% python3 -q
>>> import numpy as np
>>> from numpy import linalg as LA
>>> np.set_printoptions(suppress=True, linewidth=140)
>>> rd = lambda a: np.round(a, 3) + 0
>>> rng = np.random.default_rng(681965)
>>> arr = np.eye(14, dtype=int)[rng.permutation(14)]
>>> print(arr)
[[0 0 0 0 0 0 0 0 0 0 0 1 0 0]
 [0 0 0 0 0 1 0 0 0 0 0 0 0 0]
 [0 0 0 0 0 0 0 1 0 0 0 0 0 0]
 [0 0 0 0 0 0 0 0 0 0 0 0 1 0]
 [0 0 0 1 0 0 0 0 0 0 0 0 0 0]
 [0 0 0 0 0 0 0 0 1 0 0 0 0 0]
 [0 1 0 0 0 0 0 0 0 0 0 0 0 0]
 [0 0 0 0 0 0 0 0 0 0 1 0 0 0]
 [0 0 0 0 1 0 0 0 0 0 0 0 0 0]
 [1 0 0 0 0 0 0 0 0 0 0 0 0 0]
 [0 0 0 0 0 0 0 0 0 1 0 0 0 0]
 [0 0 0 0 0 0 1 0 0 0 0 0 0 0]
 [0 0 0 0 0 0 0 0 0 0 0 0 0 1]
 [0 0 1 0 0 0 0 0 0 0 0 0 0 0]]
>>> x0 = np.array([2, -2, 0, 0, -1, -2, 0, 0, -1, 2, 1, 0, -2, 1])
>>> print(rd(LA.det(arr)))
-1.0
>>> print(rd(np.abs(LA.eigvals(arr))))
[1. 1. 1. 1. 1. 1. 1. 1. 1. 1. 1. 1. 1. 1.]
>>> print(rd(np.sort(np.abs(np.degrees(np.angle(LA.eigvals(arr)))))))
[  0.     25.714  25.714  51.429  51.429  77.143  77.143 102.857 102.857 128.571 128.571 154.286 154.286 180.   ]
>>> print(14 - LA.matrix_rank(arr - np.eye(14), tol=1e-8))
1
>>> print([p for p in range(1, 25) if np.allclose(LA.matrix_power(arr, p), np.eye(14))])
[14]
>>> print(rd(np.sort(np.abs(LA.eigvals(arr)))[::-1]))
[1. 1. 1. 1. 1. 1. 1. 1. 1. 1. 1. 1. 1. 1.]
>>> pr = np.eye(14)[11]
>>> for _ in range(7):
...     pr = pr @ arr
...     print(pr.round(3))
... 
[0. 0. 0. 0. 0. 0. 1. 0. 0. 0. 0. 0. 0. 0.]
[0. 1. 0. 0. 0. 0. 0. 0. 0. 0. 0. 0. 0. 0.]
[0. 0. 0. 0. 0. 1. 0. 0. 0. 0. 0. 0. 0. 0.]
[0. 0. 0. 0. 0. 0. 0. 0. 1. 0. 0. 0. 0. 0.]
[0. 0. 0. 0. 1. 0. 0. 0. 0. 0. 0. 0. 0. 0.]
[0. 0. 0. 1. 0. 0. 0. 0. 0. 0. 0. 0. 0. 0.]
[0. 0. 0. 0. 0. 0. 0. 0. 0. 0. 0. 0. 1. 0.]
>>> T = np.stack([arr, 2 * arr, arr[::-1]])
>>> print(rd(LA.norm(T, axis=(1, 2))))
[3.742 7.483 3.742]
>>> print(rd(LA.det(T)))
[    -1. -16384.      1.]
>>> print((T @ arr.T).shape)
(3, 14, 14)
>>> print(np.einsum("bij,cij->bc", T, T))
[[14 28  0]
 [28 56  0]
 [ 0  0 14]]
>>> print(arr[:, 7] @ arr[:, 5])
0
>>> print(rd(LA.norm(arr, axis=0)))
[1. 1. 1. 1. 1. 1. 1. 1. 1. 1. 1. 1. 1. 1.]
>>> print(rd(LA.svd(arr, compute_uv=False)))
[1. 1. 1. 1. 1. 1. 1. 1. 1. 1. 1. 1. 1. 1.]
>>> feats = np.loadtxt("mat.csv", delimiter=",")
>>> print(feats)
[[-0.3 -1.7  0.7  3.5 -1.5  0.8  0.4  1.7 -0.7 -1.2  0.3]
 [-1.  -0.1 -0.7  0.  -1.  -1.9  0.9  0.8  1.5 -0.5 -1.5]
 [ 1.4 -1.3 -0.8  3.   0.2  0.4  0.8 -0.3  0.4 -0.4  0.5]
 [-0.6  0.7 -1.3  2.5  0.4  1.3 -0.6 -0.9 -0.1 -0.7  1. ]
 [ 0.2  1.9  0.3 -2.5 -0.1  0.9  0.5 -0.3 -1.1  2.   1. ]
 [ 0.1 -0.4 -1.3  5.5  0.5 -0.6  0.4  0.4 -1.2 -0.4 -2. ]
 [ 0.8  1.3  2.8  4.   1.2 -0.9  0.7 -1.2 -1.3 -1.4 -0.7]
 [ 0.3 -0.3 -2.2  2.   1.5 -1.8  1.   1.3 -0.6  0.   0.7]
 [ 0.5  0.5  1.8 -4.   0.9  0.4 -0.5  1.6  0.1 -3.1  0.1]
 [-1.   0.   0.9 -1.5  0.8 -1.4 -0.5 -0.9  0.6  0.4 -0.3]
 [ 0.   0.7 -2.4  1.   0.7 -0.3 -0.9  0.4 -1.6 -0.5 -0.2]
 [-1.5  0.4  0.   8.5 -0.1 -0.7  0.6 -1.3  1.1  2.1 -1.1]
 [-2.   0.1  0.4 -3.  -0.7  0.4  0.5  0.  -1.1  0.4  0.2]]
>>> x0 = np.array([-2, 0, 1, 0, -3, -1, -1, 3, -3, 3, -2])
>>> rhs = feats @ x0
>>> c, lr = np.zeros(11), 1 / LA.norm(feats, 2) ** 2
>>> for i in range(5):
...     c -= lr * feats.T @ (feats @ c - rhs)
...     if i % 1 == 0: print(i, round(LA.norm(feats @ c - rhs), 3))
... 
0 20.35
1 18.844
2 17.521
3 16.348
4 15.301
>>> print(rd(LA.cond(feats)))
14.114
>>> M2 = feats + rng.integers(-2, 3, (13, 1)) @ rng.integers(-2, 3, (1, 11))
>>> print(rd(M2))
[[-0.3 -0.7 -1.3  2.5 -0.5 -1.2  0.4  3.7 -2.7 -0.2  0.3]
 [-1.  -2.1  3.3  2.  -3.   2.1  0.9 -3.2  5.5 -2.5 -1.5]
 [ 1.4 -2.3  1.2  4.  -0.8  2.4  0.8 -2.3  2.4 -1.4  0.5]
 [-0.6  2.7 -5.3  0.5  2.4 -2.7 -0.6  3.1 -4.1  1.3  1. ]
 [ 0.2  0.9  2.3 -1.5 -1.1  2.9  0.5 -2.3  0.9  1.   1. ]
 [ 0.1 -0.4 -1.3  5.5  0.5 -0.6  0.4  0.4 -1.2 -0.4 -2. ]
 [ 0.8  1.3  2.8  4.   1.2 -0.9  0.7 -1.2 -1.3 -1.4 -0.7]
 [ 0.3 -1.3 -0.2  3.   0.5  0.2  1.  -0.7  1.4 -1.   0.7]
 [ 0.5 -0.5  3.8 -3.  -0.1  2.4 -0.5 -0.4  2.1 -4.1  0.1]
 [-1.   0.   0.9 -1.5  0.8 -1.4 -0.5 -0.9  0.6  0.4 -0.3]
 [ 0.  -0.3 -0.4  2.  -0.3  1.7 -0.9 -1.6  0.4 -1.5 -0.2]
 [-1.5  2.4 -4.   6.5  1.9 -4.7  0.6  2.7 -2.9  4.1 -1.1]
 [-2.   1.1 -1.6 -4.   0.3 -1.6  0.5  2.  -3.1  1.4  0.2]]
>>> print(rd(LA.svd(M2 - feats, compute_uv=False)))
[19.494  0.     0.     0.     0.     0.     0.     0.     0.     0.     0.   ]
>>> M2 = np.array([[-2, -1],
...     [1, 0],
...     [-1, 1],
...     [1, 2],
...     [2, 2],
...     [-2, -2],
...     [0, 0],
...     [-1, -2],
...     [2, 0],
...     [2, -2],
...     [1, 0],
...     [-1, -2],
...     [-1, 0],
...     [0, -1]])
>>> print(np.einsum("ik,kj->ji", arr, M2))
[[-1 -2 -1 -1  1  2  1  1  2 -2  2  0  0 -1]
 [-2 -2 -2  0  2  0  0  0  2 -1 -2  0 -1  1]]
>>> print(LA.matrix_rank(np.vstack([arr, M2.T])))
14
>>> print(LA.matrix_rank(arr @ M2))
2
>>> M2 = np.array([[8, 1, 1],
...     [4, 1, 2],
...     [4, 8, 0],
...     [5, 4, 4],
...     [3, 9, 8],
...     [6, 4, 5],
...     [9, 5, 6],
...     [7, 3, 7],
...     [6, 6, 7],
...     [7, 1, 2],
...     [0, 7, 6]])
>>> print(LA.matrix_rank(np.vstack([feats, M2.T])))
11
>>> print(np.vstack([feats, M2.T]).shape)
(16, 11)
>>> print(rd(np.einsum("ij->j", feats)))
[-3.1  1.8 -1.8 19.   2.8 -3.4  3.3  1.3 -4.  -3.3 -2. ]
>>> F = np.load("out1.npy")
>>> print(F)
[[ 4  5  6  7  8  9 10 11 12 13 14 15 16]
 [17 18 19 20 21 22 23 24 25 26 27 28 29]
 [30 31 32 33 34 35 36 37 38 39 40 41 42]
 [43 44 45 46 47 48 49 50 51 52 53 54 55]
 [56 57 58 59 60 61 62 63 64 65 66 67 68]]
>>> M2 = F / LA.norm(F, axis=1, keepdims=True)
>>> G = M2 @ M2.T
>>> print(rd(G[2]))
[0.968 0.998 1.    1.    0.999]
>>> print((np.abs(G) > 0.9).astype(int))
[[1 1 1 1 1]
 [1 1 1 1 1]
 [1 1 1 1 1]
 [1 1 1 1 1]
 [1 1 1 1 1]]
>>> print(rd(G))
[[1.    0.981 0.968 0.961 0.956]
 [0.981 1.    0.998 0.996 0.995]
 [0.968 0.998 1.    1.    0.999]
 [0.961 0.996 1.    1.    1.   ]
 [0.956 0.995 0.999 1.    1.   ]]
>>> r = LA.matrix_rank(F)
>>> print(r)
2
>>> null = LA.svd(F)[2][r:].T
>>> print(np.allclose(F @ null, 0))
True
>>> print([int(LA.matrix_rank(F[:, :j + 1])) for j in range(13)])
[1, 2, 2, 2, 2, 2, 2, 2, 2, 2, 2, 2, 2]
>>> print([int(LA.matrix_rank(np.delete(F, i, axis=0))) for i in range(5)])
[2, 2, 2, 2, 2]
>>> print([int(LA.matrix_rank(F[:i])) for i in range(1, len(F) + 1)])
[1, 2, 2, 2, 2]
>>> print(null.shape)
(13, 11)
>>> u = np.array([-2, -2, 2])
>>> print(np.convolve(F[1], u))
[-34 -70 -40 -42 -44 -46 -48 -50 -52 -54 -56 -58 -60  -2  58]
>>> print(np.polyval(u, F[1]))
[ -610  -682  -758  -838  -922 -1010 -1102 -1198 -1298 -1402 -1510 -1622 -1738]
>>> print(np.cross(F[1, :3], F[2, :3]))
[-13  26 -13]
>>> print(np.array([np.convolve(row, u, "same") for row in F]))
[[ -18  -14  -16  -18  -20  -22  -24  -26  -28  -30  -32  -34   -2]
 [ -70  -40  -42  -44  -46  -48  -50  -52  -54  -56  -58  -60   -2]
 [-122  -66  -68  -70  -72  -74  -76  -78  -80  -82  -84  -86   -2]
 [-174  -92  -94  -96  -98 -100 -102 -104 -106 -108 -110 -112   -2]
 [-226 -118 -120 -122 -124 -126 -128 -130 -132 -134 -136 -138   -2]]
>>> U, s, VT = LA.svd(F)
>>> print(rd(s))
[327.006  13.674   0.      0.      0.   ]
>>> M2 = U[:, :2] @ np.diag(s[:2]) @ VT[:2]
>>> print(rd(LA.norm(F - M2) / LA.norm(F)))
0.0
>>> print(rd(np.abs(F - M2).max()))
0.0
>>> print(rd(M2))
[[ 4.  5.  6.  7.  8.  9. 10. 11. 12. 13. 14. 15. 16.]
 [17. 18. 19. 20. 21. 22. 23. 24. 25. 26. 27. 28. 29.]
 [30. 31. 32. 33. 34. 35. 36. 37. 38. 39. 40. 41. 42.]
 [43. 44. 45. 46. 47. 48. 49. 50. 51. 52. 53. 54. 55.]
 [56. 57. 58. 59. 60. 61. 62. 63. 64. 65. 66. 67. 68.]]
>>> J = np.loadtxt("x.csv", delimiter=",")
>>> print(J)
[[ 0. -3. -3. -2.  1.  2.  3.  0. -2. -1.  0. -2.  2.]
 [ 0.  0.  2. -1. -3. -3.  3.  3.  1.  1. -1.  3.  1.]
 [ 0.  0.  0.  1. -3. -3. -2.  1.  2. -2. -3. -2. -2.]
 [ 0.  0.  0.  0. -1. -2.  0.  2.  1.  1.  1. -3.  3.]
 [ 0.  0.  0.  0.  0.  2.  0.  1. -2. -2.  1. -2. -2.]
 [ 0.  0.  0.  0.  0.  0.  2.  2.  3.  0.  0.  0.  0.]
 [ 0.  0.  0.  0.  0.  0.  0. -1.  3. -2.  0.  2.  3.]
 [ 0.  0.  0.  0.  0.  0.  0.  0. -2. -2.  2.  0. -3.]
 [ 0.  0.  0.  0.  0.  0.  0.  0.  0.  2. -2.  3.  0.]
 [ 0.  0.  0.  0.  0.  0.  0.  0.  0.  0.  2. -2.  3.]
 [ 0.  0.  0.  0.  0.  0.  0.  0.  0.  0.  0.  2.  2.]
 [ 0.  0.  0.  0.  0.  0.  0.  0.  0.  0.  0.  0.  3.]
 [ 0.  0.  0.  0.  0.  0.  0.  0.  0.  0.  0.  0.  0.]]
>>> print(np.trace(J))
0.0
>>> print(rd(LA.det(J)))
0.0
>>> print(rd(np.abs(LA.eigvals(J)).max()))
0.0
